% ipython --no-banner

In [1]: import numpy as np

In [2]: np.set_printoptions(precision=2, suppress=True, linewidth=100)

In [3]: def rnd(a):
   ...:     return np.round(a, 2) + 0
   ...: 

In [4]: E = np.array([[-1.0, 2.0, 2.0, -2.0],
   ...:     [0.0, 3.0, 4.0, -4.0],
   ...:     [0.0, 2.0, 1.0, -2.0],
   ...:     [0.0, 4.0, 4.0, -5.0]])

In [5]: Uu, sigma, Vh = np.linalg.svd(E)

In [6]: rnd(sigma)
Out[6]: array([10.86,  1.  ,  1.  ,  0.09])

In [7]: out = Uu[:, :1] @ np.diag(sigma[:1]) @ Vh[:1]

In [8]: np.linalg.matrix_rank(out)
Out[8]: np.int64(1)

In [9]: rnd(np.linalg.norm(E - out) / np.linalg.norm(E))
Out[9]: np.float64(0.13)

In [10]: rnd(np.linalg.norm(E - out, 2)), rnd(sigma[1])
Out[10]: (np.float64(1.0), np.float64(1.0))

In [11]: rnd(np.linalg.det(E))
Out[11]: np.float64(-1.0)

In [12]: E @ E
Out[12]: 
array([[1., 0., 0., 0.],
       [0., 1., 0., 0.],
       [0., 0., 1., 0.],
       [0., 0., 0., 1.]])

In [13]: np.allclose(E @ E.T, E.T @ E)
Out[13]: False

In [14]: w, V = np.linalg.eig(E)

In [15]: rnd(np.sort(np.linalg.eigvals(np.linalg.inv(E))))
Out[15]: array([-1., -1., -1.,  1.])

In [16]: E @ V[:, 0] - w[0] * V[:, 0]
Out[16]: array([0., 0., 0., 0.])

In [17]: rnd(np.sort(np.linalg.eigvals(E @ E)))
Out[17]: array([1., 1., 1., 1.])

In [18]: rng = np.random.default_rng(1)

In [19]: idx = rng.permutation(4)

In [20]: idx
Out[20]: array([0, 1, 2, 3])

In [21]: out = E[idx][:, idx]

In [22]: out
Out[22]: 
array([[-1.,  2.,  2., -2.],
       [ 0.,  3.,  4., -4.],
       [ 0.,  2.,  1., -2.],
       [ 0.,  4.,  4., -5.]])

In [23]: np.allclose(out, E)
Out[23]: True

In [24]: rnd(np.sort(np.abs(np.linalg.eigvals(out))))
Out[24]: array([1., 1., 1., 1.])

In [25]: np.trace(out)
Out[25]: np.float64(-2.0)

In [26]: W0 = np.load("m.npy")

In [27]: W0
Out[27]: 
array([[ 4., -5.,  2.,  1.,  0.,  2., -3.],
       [ 3., -5.,  3., -2.,  1., -3., -2.],
       [ 5.,  0.,  0.,  1.,  0.,  0., -2.],
       [ 0.,  0.,  0.,  2.,  1.,  0., -2.],
       [ 0.,  0.,  0., -2.,  1.,  0., -2.],
       [ 0.,  0.,  0.,  0., -2., -1., -2.],
       [ 0.,  0.,  0.,  0.,  1., -2., -1.]])

In [28]: r0 = np.array([2, 3, 1])

In [29]: np.polyval(r0, W0[1])
Out[29]: array([28., 36., 28.,  3.,  6., 10.,  3.])

In [30]: np.cross(W0[1, :3], W0[3, :3])
Out[30]: array([-0.,  0.,  0.])

In [31]: np.correlate(W0[1], W0[3], "full")
Out[31]: array([-6., 10., -3.,  5., -9., 10.,  1., -1., -8., -4.,  0.,  0.,  0.])

In [32]: Q, Rm = np.linalg.qr(W0)

In [33]: rnd(np.abs(np.diag(Rm)))
Out[33]: array([7.07, 5.05, 0.7 , 2.83, 2.65, 2.24, 3.11])

In [34]: Q.shape, Rm.shape
Out[34]: ((7, 7), (7, 7))

In [35]: rnd(abs(Rm[0, 0])), rnd(np.linalg.norm(W0[:, 0]))
Out[35]: (np.float64(7.07), np.float64(7.07))

In [36]: rnd(np.sort(np.abs(np.linalg.eigvals(W0))))
Out[36]: array([2.24, 2.24, 2.5 , 2.53, 2.53, 3.25, 5.  ])

In [37]: rnd(np.abs(np.linalg.eigvals(W0)).max())
Out[37]: np.float64(5.0)
